In [1]: import numpy as np

In [2]: import numpy.linalg as la

In [3]: np.set_printoptions(precision=2, suppress=True, linewidth=100, sign=" ")

In [4]: mat = np.array([[1, 0], [2, -2]])

In [5]: mat
Out[5]: 
array([[ 1,  0],
       [ 2, -2]])

In [6]: W1 = np.array([[-2, 0, 0], [-2, 1, 0]])

In [7]: beta = np.array([0, -1, 2])

In [8]: hid = np.maximum(mat @ W1 + beta, 0)

In [9]: (hid > 0).mean(axis=0)
Out[9]: array([ 0.,  0.,  1.])

In [10]: la.matrix_rank(hid)
Out[10]: np.int64(1)

In [11]: cent = np.array([[-3, -2], [0, -2], [-1, -1]])

In [12]: W1 @ cent
Out[12]: 
array([[ 6,  4],
       [ 6,  2]])

In [13]: f, v = mat[0], mat[1]

In [14]: f @ v
Out[14]: np.int64(2)

In [15]: f @ f
Out[15]: np.int64(1)

In [16]: pr = (f @ v) / (f @ f) * f

In [17]: pr
Out[17]: array([ 2.,  0.])

In [18]: la.matrix_rank(np.outer(f, v))
Out[18]: np.int64(1)

In [19]: np.outer(f, v)
Out[19]: 
array([[ 2, -2],
       [ 0,  0]])

In [20]: np.kron(np.eye(2, dtype=int), mat)
Out[20]: 
array([[ 1,  0,  0,  0],
       [ 2, -2,  0,  0],
       [ 0,  0,  1,  0],
       [ 0,  0,  2, -2]])

In [21]: np.poly(mat)
Out[21]: array([ 1.,  1., -2.])

In [22]: round(la.eigvals(mat).sum().real, 2)
Out[22]: np.float64(-1.0)

In [23]: np.round(la.det(mat.T), 2)
Out[23]: np.float64(-2.0)

In [24]: rng = np.random.default_rng(803889)

In [25]: M2 = mat + rng.integers(-2, 3, (2, 1)) @ rng.integers(-2, 3, (1, 2))

In [26]: M2
Out[26]: 
array([[ 1,  0],
       [ 0, -4]])

In [27]: la.matrix_rank(M2 - mat, tol=1e-8)
Out[27]: np.int64(1)

In [28]: M2 - mat
Out[28]: 
array([[ 0,  0],
       [-2, -2]])

In [29]: np.abs(M2 - mat).sum(axis=1)
Out[29]: array([ 0,  4])

In [30]: def softmax(z):
    ...:     e = np.exp(z - z.max(axis=-1, keepdims=True))
    ...:     return e / e.sum(axis=-1, keepdims=True)
    ...: 

In [31]: softmax(mat).sum(axis=1)
Out[31]: array([ 1.,  1.])

In [32]: att = mat @ mat.T / np.sqrt(2)

In [33]: softmax(att)
Out[33]: 
array([[ 0.33,  0.67],
       [ 0.01,  0.99]])

In [34]: softmax(att)[1] @ mat
Out[34]: array([ 1.99, -1.97])

In [35]: A = np.load("x.npy")

In [36]: A.round(2) + 0
Out[36]: 
array([[ 3.01,  0.  , -2.29,  2.87,  1.58],
       [ 0.88,  1.16, -1.88, -4.03, -1.75],
       [ 2.61,  1.17, -3.21, -2.4 , -0.86],
       [-0.89, -1.16,  1.9 ,  4.03,  1.75],
       [ 3.25,  0.18, -2.66,  2.34,  1.36],
       [ 0.65, -0.9 ,  0.45,  4.4 ,  2.06],
       [ 2.68, -0.19, -1.84,  3.36,  1.77],
       [-3.39, -0.9 ,  3.52,  0.55, -0.06],
       [-1.43, -1.2 ,  2.35,  3.68,  1.54],
       [-3.16, -0.11,  2.52, -2.56, -1.45],
       [ 2.51, -0.28, -1.62,  3.55,  1.84],
       [-1.83, -1.22,  2.67,  3.35,  1.36],
       [ 2.53, -0.27, -1.65,  3.53,  1.83],
       [-0.97,  0.82, -0.13, -4.37, -2.07],
       [ 2.23,  1.2 , -2.96, -2.92, -1.12],
       [ 2.14, -0.44, -1.17,  3.88,  1.96],
       [ 3.49,  0.47, -3.15,  1.36,  0.93],
       [ 3.41,  0.34, -2.96,  1.8 ,  1.13]])

In [37]: G = np.cov(A, rowvar=False)

In [38]: G.shape
Out[38]: (5, 5)

In [39]: np.argsort(-A.std(axis=0).round(6), kind="stable")
Out[39]: array([ 3,  0,  2,  4,  1])

In [40]: np.polyfit(A[:, 2], A[:, 3], 1)
Out[40]: array([ 0.19,  1.37])

In [41]: r = la.matrix_rank(A)

In [42]: r
Out[42]: np.int64(2)

In [43]: N = la.svd(A)[2][r:].T

In [44]: [int(la.matrix_rank(A[:i])) for i in range(1, len(A) + 1)]
Out[44]: [1, 2, 2, 2, 2, 2, 2, 2, 2, 2, 2, 2, 2, 2, 2, 2, 2, 2]

In [45]: N.shape
Out[45]: (5, 3)

In [46]: [int(la.matrix_rank(A[:, :j + 1])) for j in range(5)]
Out[46]: [1, 2, 2, 2, 2]

In [47]: left, s, vt = la.svd(A)

In [48]: s.round(2) + 0
Out[48]: array([ 16.19,  13.71,   0.  ,   0.  ,   0.  ])

In [49]: M2 = left[:, :2] @ np.diag(s[:2]) @ vt[:2]

In [50]: np.round(la.norm(A - M2, 2), 2), round(s[2], 2)
Out[50]: (np.float64(0.0), np.float64(0.0))

In [51]: M2.round(2) + 0
Out[51]: 
array([[ 3.01,  0.  , -2.29,  2.87,  1.58],
       [ 0.88,  1.16, -1.88, -4.03, -1.75],
       [ 2.61,  1.17, -3.21, -2.4 , -0.86],
       [-0.89, -1.16,  1.9 ,  4.03,  1.75],
       [ 3.25,  0.18, -2.66,  2.34,  1.36],
       [ 0.65, -0.9 ,  0.45,  4.4 ,  2.06],
       [ 2.68, -0.19, -1.84,  3.36,  1.77],
       [-3.39, -0.9 ,  3.52,  0.55, -0.06],
       [-1.43, -1.2 ,  2.35,  3.68,  1.54],
       [-3.16, -0.11,  2.52, -2.56, -1.45],
       [ 2.51, -0.28, -1.62,  3.55,  1.84],
       [-1.83, -1.22,  2.67,  3.35,  1.36],
       [ 2.53, -0.27, -1.65,  3.53,  1.83],
       [-0.97,  0.82, -0.13, -4.37, -2.07],
       [ 2.23,  1.2 , -2.96, -2.92, -1.12],
       [ 2.14, -0.44, -1.17,  3.88,  1.96],
       [ 3.49,  0.47, -3.15,  1.36,  0.93],
       [ 3.41,  0.34, -2.96,  1.8 ,  1.13]])

In [52]: round(np.abs(A - M2).max(), 2)
Out[52]: np.float64(0.0)

In [53]: la.matrix_rank(M2)
Out[53]: np.int64(2)

In [54]: M = np.array([[0, 0, 0, 0, 0, 0],
    ...:     [0, 0, 0, 0, 0, 0],
    ...:     [0, 0, 0, 0, 0, 0],
    ...:     [6, 0, 2, 6, 0, 2],
    ...:     [2, 4, 6, 2, 4, 6],
    ...:     [6, 4, 2, 6, 4, 2]])

In [55]: G = M.T @ M

In [56]: la.matrix_rank(G)
Out[56]: np.int64(3)

In [57]: (M @ M.T).shape
Out[57]: (6, 6)

In [58]: np.round(la.svd(M, compute_uv=False) ** 2, 2) + 0
Out[58]: array([ 243.01,   50.25,   10.73,    0.  ,    0.  ,    0.  ])

In [59]: np.diag(G)
Out[59]: array([ 76,  32,  44,  76,  32,  44])

In [60]: r = la.matrix_rank(M)

In [61]: r
Out[61]: np.int64(3)

In [62]: N = la.svd(M)[2][r:].T

In [63]: np.round(N @ N.T, 2) + 0
Out[63]: 
array([[ 0.5,  0. ,  0. , -0.5,  0. ,  0. ],
       [ 0. ,  0.5,  0. ,  0. , -0.5,  0. ],
       [ 0. ,  0. ,  0.5,  0. ,  0. , -0.5],
       [-0.5,  0. ,  0. ,  0.5,  0. ,  0. ],
       [ 0. , -0.5,  0. ,  0. ,  0.5,  0. ],
       [ 0. ,  0. , -0.5,  0. ,  0. ,  0.5]])

In [64]: round(float(la.norm(M, 2) / la.norm(M)), 2)
Out[64]: 0.89

In [65]: np.argsort(-la.norm(M, axis=0).round(6), kind="stable")[:3]
Out[65]: array([ 0,  3,  2])

In [66]: [round(float(x), 2) for x in la.svd(M, compute_uv=False)[:3]]
Out[66]: [15.59, 7.09, 3.28]

In [67]: J = np.load("layer0.npy")

In [68]: J
Out[68]: 
array([[ 4.51,  2.92, -0.4 , -3.2 ],
       [-1.27,  1.45, -0.66,  0.39],
       [ 5.23,  2.66,  3.55, -1.26],
       [ 4.11,  5.42,  4.9 ,  1.89],
       [-0.94,  2.93, -0.99,  0.65],
       [ 0.5 ,  0.01, -8.71, -7.08],
       [ 1.82,  3.14, -3.06, -2.78],
       [ 4.72,  1.2 , -1.04, -4.65],
       [-1.13,  0.54, -7.13, -4.49],
       [ 1.99,  2.99, -6.56, -5.32],
       [-1.56, -0.02, -5.65, -3.45]])

In [69]: lab = J[:, 3] > np.median(J[:, 3])

In [70]: f = J[lab].mean(axis=0) - J[~lab].mean(axis=0)

In [71]: ((J - J.mean(axis=0)) @ f > 0).astype(int)
Out[71]: array([ 1,  1,  1,  1,  1,  0,  0,  0,  0,  0,  0])

In [72]: f
Out[72]: array([ 0.29,  1.85,  5.66,  4.48])

In [73]: lab.astype(int)
Out[73]: array([ 0,  1,  1,  1,  1,  0,  1,  0,  0,  0,  0])

In [74]: np.argsort(-np.abs(f).round(6), kind="stable")
Out[74]: array([ 2,  3,  1,  0])

In [75]: round(float((((J - J.mean(axis=0)) @ f > 0) == lab).mean()), 2)
Out[75]: 0.82

In [76]: arr = np.load("case17.npy")

In [77]: arr
Out[77]: 
array([[  4,   5,   6,   7],
       [  8,   9,  10,  11],
       [ 12,  13,  14,  15],
       [ 16,  17,  18,  19]])

In [78]: arr.sum(axis=1)
Out[78]: array([ 22,  38,  54,  70])

In [79]: arr.shape
Out[79]: (4, 4)

In [80]: np.count_nonzero(arr)
Out[80]: np.int64(16)

In [81]: np.round(la.svd(arr, compute_uv=False), 2) + 0
Out[81]: array([ 49.53,   1.62,   0.  ,   0.  ])

In [82]: np.abs(arr).max()
Out[82]: np.int64(19)

In [83]: np.round(la.norm(arr), 2)
Out[83]: np.float64(49.56)

In [84]: M2 = arr / np.sqrt((arr ** 2).mean(axis=1, keepdims=True))

In [85]: arr - arr.mean(axis=1, keepdims=True)
Out[85]: 
array([[-1.5, -0.5,  0.5,  1.5],
       [-1.5, -0.5,  0.5,  1.5],
       [-1.5, -0.5,  0.5,  1.5],
       [-1.5, -0.5,  0.5,  1.5]])

In [86]: la.matrix_rank(arr - arr.mean(axis=1, keepdims=True))
Out[86]: np.int64(1)

In [87]: la.norm(M2, axis=1)
Out[87]: array([ 2.,  2.,  2.,  2.])

In [88]: M2[3]
Out[88]: array([ 0.91,  0.97,  1.03,  1.08])

In [89]: m1 = np.loadtxt("test14.csv", delimiter=",")

In [90]: m1
Out[90]: 
array([[  2.,  -2.,   3.,   3.,   1.],
       [  1.,  -3.,   4.,   5.,   2.],
       [ -2.,  -1.,   4.,   2.,   2.],
       [  0.,  -2.,   7.,   1.,   4.],
       [  3.,  -3.,   4.,  -1.,   5.],
       [  3.,  -5.,   7.,  -1.,   3.],
       [  3.,  -2.,   7.,  -3.,   4.],
       [  4.,  -5.,   4.,  -1.,   6.],
       [  6.,  -8.,   3.,  -4.,   4.],
       [  6.,  -8.,   6.,  -4.,   2.],
       [  5.,  -9.,   5.,  -1.,  -1.],
       [  3., -11.,   7.,  -1.,  -2.],
       [  5.,  -9.,  10.,  -2.,  -4.],
       [  2., -11.,  11.,  -3.,  -3.],
       [  4., -14.,  14.,  -6.,  -3.],
       [  3., -11.,  16.,  -3.,  -6.],
       [  3., -10.,  17.,  -6.,  -7.],
       [  4., -11.,  18.,  -7.,  -8.],
       [  1., -11.,  15.,  -4., -11.],
       [  1., -14.,  17.,  -4.,  -8.],
       [ -2., -11.,  20.,  -5.,  -9.],
       [ -4., -11.,  20.,  -7.,  -9.],
       [ -3.,  -8.,  20.,  -8.,  -8.],
       [  0.,  -7.,  22.,  -6., -10.],
       [ -1.,  -7.,  20.,  -8.,  -9.],
       [ -2.,  -5.,  21.,  -6.,  -8.],
       [ -3.,  -6.,  20.,  -8.,  -8.],
       [ -4.,  -3.,  22.,  -5.,  -6.],
       [ -3.,  -2.,  19.,  -7.,  -3.],
       [ -2.,   0.,  21.,  -6.,  -1.],
       [ -1.,  -2.,  23.,  -7.,   2.]])

In [91]: vec = np.array([-5, -5, -3, -6, -7])

In [92]: y = m1 @ vec

In [93]: la.solve(m1.T @ m1, m1.T @ y)
Out[93]: array([-5., -5., -3., -6., -7.])

In [94]: np.round(la.pinv(m1) @ m1, 2) + 0
Out[94]: 
array([[ 1.,  0.,  0.,  0.,  0.],
       [ 0.,  1.,  0.,  0.,  0.],
       [ 0.,  0.,  1.,  0.,  0.],
       [ 0.,  0.,  0.,  1.,  0.],
       [ 0.,  0.,  0.,  0.,  1.]])

In [95]: y = y + 0.1 * rng.normal(size=31)

In [96]: y
Out[96]: 
array([-34.17, -45.84, -22.85, -44.93, -41.07, -25.97, -35.91, -42.95,  -2.93,   1.96,  18.  ,
        39.08,  30.08,  51.1 ,  65.04,  51.93,  69.05,  78.99, 105.97,  94.12,  98.08, 119.95,
        98.8 ,  74.94,  91.04,  64.02,  88.99,  41.15,  30.96, -10.09, -25.97])

In [97]: beta, *_ = la.lstsq(m1, y)

In [98]: [round(float(la.norm(la.solve(m1.T @ m1 + lam * np.eye(5), m1.T @ y))), 2) for lam in (0, 1, 10, 100)]
Out[98]: [12.0, 11.91, 11.28, 8.52]

In [99]: cent = m1[[21, 29]].astype(float)

In [100]: for _ in range(6):
     ...:     lab = la.norm(m1[:, None] - cent, axis=-1).argmin(axis=1)
     ...:     cent = np.array([m1[lab == j].mean(axis=0) for j in range(2)])
     ...: 

In [101]: lab
Out[101]: 
array([ 1,  1,  1,  1,  1,  1,  1,  1,  1,  1,  1,  1,  1,  0,  0,  0,  0,  0,  0,  0,  0,  0,  0,
        0,  0,  0,  0,  0,  0,  0,  0])

In [102]: np.bincount(lab)
Out[102]: array([ 18,  13])

In [103]: cent[1] - cent[0]
Out[103]: array([  3.39,   2.77, -13.21,   5.35,   8.39])

In [104]: feats = np.array([[1, 1, 2],
     ...:     [1, 2, 4],
     ...:     [3, 2, 5],
     ...:     [4, 4, 7],
     ...:     [6, 5, 7],
     ...:     [8, 5, 8],
     ...:     [9, 5, 9],
     ...:     [9, 7, 11],
     ...:     [11, 9, 12],
     ...:     [11, 11, 14],
     ...:     [12, 12, 14],
     ...:     [12, 14, 16]])

In [105]: M2 = np.array([[1, 5, 0], [6, 3, 8], [0, 9, 7]])

In [106]: np.einsum("ik,kj->ij", feats, M2)
Out[106]: 
array([[   7,   26,   22],
       [  13,   47,   44],
       [  15,   66,   51],
       [  28,   95,   81],
       [  36,  108,   89],
       [  38,  127,   96],
       [  39,  141,  103],
       [  51,  165,  133],
       [  65,  190,  156],
       [  77,  214,  186],
       [  84,  222,  194],
       [  96,  246,  224]])

In [107]: np.vstack([feats, M2.T]).shape
Out[107]: (15, 3)

In [108]: la.matrix_rank(np.vstack([feats, M2.T]))
Out[108]: np.int64(3)

In [109]: la.matrix_rank(feats @ M2)
Out[109]: np.int64(3)

In [110]: feats @ M2
Out[110]: 
array([[   7,   26,   22],
       [  13,   47,   44],
       [  15,   66,   51],
       [  28,   95,   81],
       [  36,  108,   89],
       [  38,  127,   96],
       [  39,  141,  103],
       [  51,  165,  133],
       [  65,  190,  156],
       [  77,  214,  186],
       [  84,  222,  194],
       [  96,  246,  224]])

In [111]: X = np.load("mat.npy")

In [112]: X
Out[112]: 
array([[-0.73,  0.68,  0.1 , -0.13,  0.07, -0.66],
       [ 0.68, -0.6 , -0.49,  0.09,  0.06,  0.67],
       [ 0.1 , -0.49,  0.42,  0.04,  0.57, -0.39],
       [-0.13,  0.09,  0.04, -0.02,  0.08, -0.17],
       [ 0.07,  0.06,  0.57,  0.08, -0.54,  0.2 ],
       [-0.66,  0.67, -0.39, -0.17,  0.2 , -0.53]])

In [113]: f = np.array([-2, 2])

In [114]: np.convolve(X[0], f)
Out[114]: array([ 1.46, -2.81,  1.16,  0.47, -0.41,  1.47, -1.33])

In [115]: np.round(np.correlate(X[0], X[3], "full"), 2) + 0
Out[115]: array([ 0.12, -0.17,  0.06, -0.02, -0.06,  0.28, -0.14, -0.01,  0.  , -0.07,  0.09])
